>>> import numpy as np
>>> import numpy.linalg as la
>>> np.set_printoptions(precision=3, suppress=True, linewidth=100)
>>> rd = lambda a: np.round(a, 3) + 0
>>> arr = np.loadtxt("arr.csv", delimiter=",")
>>> arr
array([[ 1., -1.,  1., -1.,  1., -1.,  1., -1.],
       [ 1.,  1., -1., -1., -1., -1.,  1.,  1.],
       [ 1., -1.,  1., -1., -1.,  1., -1.,  1.]])
>>> x = np.array([4, -5, -1, 2, 1, -3, 4, -1])
>>> arr @ x
array([15.,  3., -3.])
>>> (arr @ x).argmax()
np.int64(0)
>>> (arr * x).sum(axis=1)
array([15.,  3., -3.])
>>> arr @ np.ones(8)
array([0., 0., 0.])
>>> u = np.array([2, 1, 0])
>>> np.convolve(arr[2], u)
array([ 2., -1.,  1., -1., -3.,  1., -1.,  1.,  1.,  0.])
>>> np.array([np.convolve(row, u, "same") for row in arr])
array([[-1.,  1., -1.,  1., -1.,  1., -1., -1.],
       [ 3., -1., -3., -3., -3.,  1.,  3.,  1.],
       [-1.,  1., -1., -3.,  1., -1.,  1.,  1.]])
>>> np.cross(arr[2, :3], arr[1, :3])
array([0., 2., 2.])
>>> B = arr / la.norm(arr, axis=1, keepdims=True)
>>> G = B @ B.T
>>> np.degrees(np.arccos(np.clip(G[2, 1], -1, 1)))
np.float64(90.0)
>>> (np.abs(G) > 0.9).astype(int)
array([[1, 0, 0],
       [0, 1, 0],
       [0, 0, 1]])
>>> np.argwhere(np.triu(np.abs(G) > 0.95, 1))
array([], shape=(0, 2), dtype=int64)
>>> mat = np.load("sample8.npy")
>>> mat
array([[  9,  36,   0,   7],
       [ -9, -36,  -1,  -6],
       [  6,  24,   2,   9],
       [ -4, -16,   4,   8],
       [  1,   4,   0,   2]])
>>> rank = la.matrix_rank(mat)
>>> rank
np.int64(3)
>>> N = la.svd(mat)[2][rank:].T
>>> rd(N[:, 0] / N[np.abs(N[:, 0]).round(6).argmax(), 0])
array([ 1.  , -0.25,  0.  ,  0.  ])
>>> la.matrix_rank(mat.T @ mat), la.matrix_rank(mat @ mat.T)
(np.int64(3), np.int64(3))
>>> [int(la.matrix_rank(mat[:i])) for i in range(1, len(mat) + 1)]
[1, 2, 3, 3, 3]
>>> [int(la.matrix_rank(np.delete(mat, i, axis=0))) for i in range(5)]
[3, 3, 3, 3, 3]
>>> x = np.array([0, -1, 1, -2])
>>> h1 = np.maximum(mat @ x, 0)
>>> mat.T @ h1
array([ -439, -1756,   -31,  -250])
>>> h1
array([ 0, 47,  0,  4,  0])
>>> np.maximum(mat @ x, 0) - np.maximum(-mat @ x, 0)
array([-50,  47, -40,   4,  -8])
>>> mat * (h1 > 1e-9)[:, None]
array([[  0,   0,   0,   0],
       [ -9, -36,  -1,  -6],
       [  0,   0,   0,   0],
       [ -4, -16,   4,   8],
       [  0,   0,   0,   0]])
>>> rd(np.tanh(mat @ x))
array([-1.   ,  1.   , -1.   ,  0.999, -1.   ])
>>> def softmax(z):
...     e = np.exp(z - z.max(axis=-1, keepdims=True))
...     return e / e.sum(axis=-1, keepdims=True)
... 
>>> rd(softmax(arr).sum(axis=1))
array([1., 1., 1.])
>>> rd(softmax(10 * arr[1]))
array([0.25, 0.25, 0.  , 0.  , 0.  , 0.  , 0.25, 0.25])
>>> rd(softmax(arr[1] + 5))
array([0.22, 0.22, 0.03, 0.03, 0.03, 0.03, 0.22, 0.22])
>>> S = arr @ arr.T / np.sqrt(8)
>>> rd(softmax(S + np.triu(np.full(S.shape, -np.inf), 1)))
array([[1.   , 0.   , 0.   ],
       [0.056, 0.944, 0.   ],
       [0.053, 0.053, 0.894]])
>>> rd(softmax(S)[1] @ arr)
array([ 1.   ,  0.789, -0.789, -1.   , -0.894, -0.894,  0.894,  0.894])
>>> X = np.loadtxt("x.csv", delimiter=",")
>>> X
array([[-19.004, -16.946, -10.051],
       [  3.031,  -3.004,   3.007],
       [ 13.009,  10.931,   6.983],
       [-31.978, -40.017, -14.01 ]])
>>> rd(X.sum(axis=1))
array([-46.001,   3.034,  30.923, -86.005])
>>> rd(np.diff(X, axis=0))
array([[ 22.035,  13.942,  13.058],
       [  9.978,  13.935,   3.976],
       [-44.987, -50.948, -20.993]])
>>> np.zeros(4, 3)
Traceback (most recent call last):
  File "<python-input-47>", line 1, in <module>
    np.zeros(4, 3)
    ~~~~~~~~^^^^^^
TypeError: Cannot interpret '3' as a data type
>>> X[:, 3]
Traceback (most recent call last):
  File "<python-input-48>", line 1, in <module>
    X[:, 3]
    ~^^^^^^
IndexError: index 3 is out of bounds for axis 1 with size 3
>>> np.count_nonzero(X)
np.int64(12)
>>> rd(la.svd(X, compute_uv=False))
array([62.251,  7.689,  0.041])
>>> B = np.array([[-2], [-6], [-4], [5], [7]])
>>> W2 = np.array([[0, 3, 2]])
>>> data = B @ W2
>>> data
array([[  0,  -6,  -4],
       [  0, -18, -12],
       [  0, -12,  -8],
       [  0,  15,  10],
       [  0,  21,  14]])
>>> B = np.array([[2, -1], [-3, 0], [2, -3]])
>>> np.einsum("ik,kj->ji", data, B)
array([[ 10,  30,  20, -25, -35],
       [ 12,  36,  24, -30, -42]])
>>> np.einsum("ij,ij->i", data, data)
array([ 52, 468, 208, 325, 637])
>>> data @ B
array([[ 10,  12],
       [ 30,  36],
       [ 20,  24],
       [-25, -30],
       [-35, -42]])
>>> np.einsum("ik,kj->ij", data, B)
array([[ 10,  12],
       [ 30,  36],
       [ 20,  24],
       [-25, -30],
       [-35, -42]])
>>> U, s, vt = la.svd(data)
>>> np.argmax(s[:-1] / (s[1:] + 1e-6)) + 1
np.int64(1)
>>> B = U[:, :1] @ np.diag(s[:1]) @ vt[:1]
>>> la.matrix_rank(B)
np.int64(1)
>>> rd(la.norm(data - B, 2)), rd(s[1])
(np.float64(0.0), np.float64(0.0))
>>> la.lstsq(data[:-1].T, data[-1])[2]
np.int32(1)
>>> rd(data @ la.pinv(data) @ data)
array([[  0.,  -6.,  -4.],
       [  0., -18., -12.],
       [  0., -12.,  -8.],
       [  0.,  15.,  10.],
       [  0.,  21.,  14.]])
>>> rank = la.matrix_rank(data)
>>> rank
np.int64(1)
>>> N = la.svd(data)[2][rank:].T
>>> N.shape
(3, 2)
>>> W2 = np.array([[1.1, -1.0, 1.0, 0.5], [0.7, -0.2, 0.4, -0.3]])
>>> rng = np.random.default_rng(885784)
>>> J = np.array([[0, 1],
...     [2, 2],
...     [2, 1],
...     [1, 2],
...     [0, 0],
...     [0, 2],
...     [0, 0],
...     [2, 0],
...     [2, 0],
...     [2, 1],
...     [0, 2],
...     [0, 1],
...     [1, 1]]) @ W2 + 0.02 * rng.normal(size=(13, 4))
>>> rd(J)
array([[ 0.71 , -0.207,  0.388, -0.316],
       [ 3.621, -2.415,  2.806,  0.403],
       [ 2.883, -2.214,  2.417,  0.703],
       [ 2.505, -1.396,  1.8  , -0.109],
       [-0.004,  0.004, -0.015, -0.002],
       [ 1.349, -0.399,  0.814, -0.577],
       [ 0.009,  0.032,  0.014, -0.022],
       [ 2.22 , -1.958,  1.986,  0.966],
       [ 2.218, -2.008,  1.994,  1.032],
       [ 2.918, -2.199,  2.378,  0.744],
       [ 1.424, -0.387,  0.828, -0.611],
       [ 0.716, -0.198,  0.392, -0.303],
       [ 1.786, -1.162,  1.411,  0.162]])
>>> la.matrix_rank(J)
np.int64(4)
>>> rd(np.abs(J).max())
np.float64(3.621)
>>> rd(la.norm(J))
np.float64(10.934)
>>> rd(J.sum(axis=0))
array([ 22.354, -14.507,  17.213,   2.069])
>>> np.count_nonzero(J)
np.int64(52)
>>> rd(la.svd(J, compute_uv=False))
array([10.77 ,  1.889,  0.065,  0.043])
>>> np.unravel_index(np.abs(J).argmax(), J.shape)
(np.int64(1), np.int64(0))
